$ python -q
>>> import numpy as np
>>> np.set_printoptions(suppress=True, linewidth=100)
>>> M = np.loadtxt("layer14.csv", delimiter=",")
>>> M
array([[ 5.,  9.,  8., 10., 11., 14.,  5.],
       [ 0.,  5.,  1.,  3.,  0.,  4.,  2.],
       [ 4.,  5.,  5.,  5.,  2.,  9.,  5.],
       [ 5., 12.,  7.,  9.,  6., 14.,  6.],
       [ 4.,  0.,  4.,  2.,  2.,  5.,  3.],
       [ 0.,  0.,  0.,  0.,  0.,  0.,  0.],
       [ 2.,  2.,  2.,  1.,  2.,  5.,  4.],
       [ 2.,  2.,  2.,  1.,  2.,  5.,  4.],
       [ 3., 10.,  5.,  8.,  4.,  9.,  2.],
       [ 7.,  5.,  8.,  7.,  6., 10.,  3.],
       [ 0.,  0.,  0.,  0.,  0.,  0.,  0.],
       [ 4.,  2.,  6.,  6.,  7.,  9.,  4.],
       [ 0.,  0.,  0.,  0.,  0.,  0.,  0.],
       [ 8.,  2.,  9.,  5.,  4.,  9.,  7.],
       [ 2.,  4.,  4.,  5.,  7.,  9.,  5.],
       [ 7.,  4.,  7.,  3.,  7.,  9.,  3.],
       [ 2.,  4.,  4.,  5.,  7.,  9.,  5.],
       [ 5.,  6.,  5.,  2.,  7.,  9.,  4.],
       [ 0.,  2.,  2.,  4.,  5.,  4.,  1.],
       [12., 13., 14., 10., 13., 18.,  8.],
       [ 3.,  4.,  3.,  1.,  5.,  4.,  0.],
       [ 4.,  2.,  5.,  3.,  2.,  4.,  4.],
       [ 5., 11.,  6.,  5.,  7., 13.,  6.],
       [ 2.,  2.,  2.,  1.,  2.,  5.,  4.],
       [ 0.,  0.,  0.,  0.,  0.,  0.,  0.],
       [ 2.,  2.,  2.,  1.,  2.,  5.,  4.],
       [ 0.,  0.,  0.,  0.,  0.,  0.,  0.],
       [ 2.,  2.,  2.,  1.,  2.,  5.,  4.],
       [ 4.,  2.,  5.,  3.,  2.,  4.,  4.],
       [ 0.,  0.,  0.,  0.,  0.,  0.,  0.],
       [ 7.,  8., 10.,  8., 12., 12.,  5.],
       [ 3.,  5.,  4.,  5.,  4.,  5.,  0.],
       [ 4.,  2.,  5.,  3.,  2.,  4.,  4.],
       [ 4.,  0.,  4.,  2.,  2.,  5.,  3.],
       [11.,  7., 13., 10.,  8., 14.,  7.],
       [ 6., 14.,  8.,  9.,  9., 13.,  2.],
       [ 0.,  2.,  2.,  4.,  5.,  4.,  1.],
       [ 7.,  9.,  8.,  6.,  7., 13.,  5.],
       [12., 11., 13.,  9., 13., 19.,  7.],
       [ 0.,  2.,  2.,  4.,  5.,  4.,  1.],
       [14., 16., 17., 14., 13., 22.,  9.],
       [ 0.,  0.,  0.,  0.,  0.,  0.,  0.],
       [ 3., 10.,  5.,  8.,  4.,  9.,  2.],
       [ 7., 11., 10., 10., 12., 17.,  6.],
       [ 0.,  2.,  2.,  4.,  5.,  4.,  1.],
       [ 6.,  2.,  6.,  3.,  4., 10.,  7.],
       [ 2.,  7.,  3.,  4.,  2.,  9.,  6.]])
>>> # rows 6 and 7 are equal
>>> out = np.c_[M[:, :3] @ np.array([[1, 1, -1], [1, -3, -1], [-2, 3, -3]]), np.array([-3, -4, 2, 1, 2, -3, 1, -1, -4, -2, 5, -3, -5, -2, -5, 2, -1, 0, 1, 5, 1, -3, -5, 2, 2, 5, -2, 4, -5, 5, 0, 4, 4, -1, -5, -2, 5, -2, 1, 0, -5, -5, 1, 2, -4, 4, -4])]
>>> out
array([[ -2.,   2., -38.,  -3.],
       [  3., -12.,  -8.,  -4.],
       [ -1.,   4., -24.,   2.],
       [  3., -10., -38.,   1.],
       [ -4.,  16., -16.,   2.],
       [  0.,   0.,   0.,  -3.],
       [  0.,   2., -10.,   1.],
       [  0.,   2., -10.,  -1.],
       [  3., -12., -28.,  -4.],
       [ -4.,  16., -36.,  -2.],
       [  0.,   0.,   0.,   5.],
       [ -6.,  16., -24.,  -3.],
       [  0.,   0.,   0.,  -5.],
       [ -8.,  29., -37.,  -2.],
       [ -2.,   2., -18.,  -5.],
       [ -3.,  16., -32.,   2.],
       [ -2.,   2., -18.,  -1.],
       [  1.,   2., -26.,   0.],
       [ -2.,   0.,  -8.,   1.],
       [ -3.,  15., -67.,   5.],
       [  1.,   0., -16.,   1.],
       [ -4.,  13., -21.,  -3.],
       [  4., -10., -34.,  -5.],
       [  0.,   2., -10.,   2.],
       [  0.,   0.,   0.,   2.],
       [  0.,   2., -10.,   5.],
       [  0.,   0.,   0.,  -2.],
       [  0.,   2., -10.,   4.],
       [ -4.,  13., -21.,  -5.],
       [  0.,   0.,   0.,   5.],
       [ -5.,  13., -45.,   0.],
       [  0.,   0., -20.,   4.],
       [ -4.,  13., -21.,   4.],
       [ -4.,  16., -16.,  -1.],
       [ -8.,  29., -57.,  -5.],
       [  4., -12., -44.,  -2.],
       [ -2.,   0.,  -8.,   5.],
       [  0.,   4., -40.,  -2.],
       [ -3.,  18., -62.,   1.],
       [ -2.,   0.,  -8.,   0.],
       [ -4.,  17., -81.,  -5.],
       [  0.,   0.,   0.,  -5.],
       [  3., -12., -28.,   1.],
       [ -2.,   4., -48.,   2.],
       [ -2.,   0.,  -8.,  -4.],
       [ -4.,  18., -26.,   4.],
       [  3., -10., -18.,  -4.]])
>>> np.linalg.matrix_rank(out)
np.int64(4)
>>> print(np.linalg.matrix_rank(np.c_[M, out]))
8
>>> np.round(np.linalg.norm(np.linalg.qr(M)[0].T @ out, axis=0) ** 2 / ((out ** 2).sum(axis=0) + 1e-12), 2)
array([1.  , 1.  , 1.  , 0.13])
>>> np.round(np.linalg.norm(out - M @ np.linalg.lstsq(M, out)[0], axis=0), 2) + 0
array([ 0.  ,  0.  ,  0.  , 21.18])
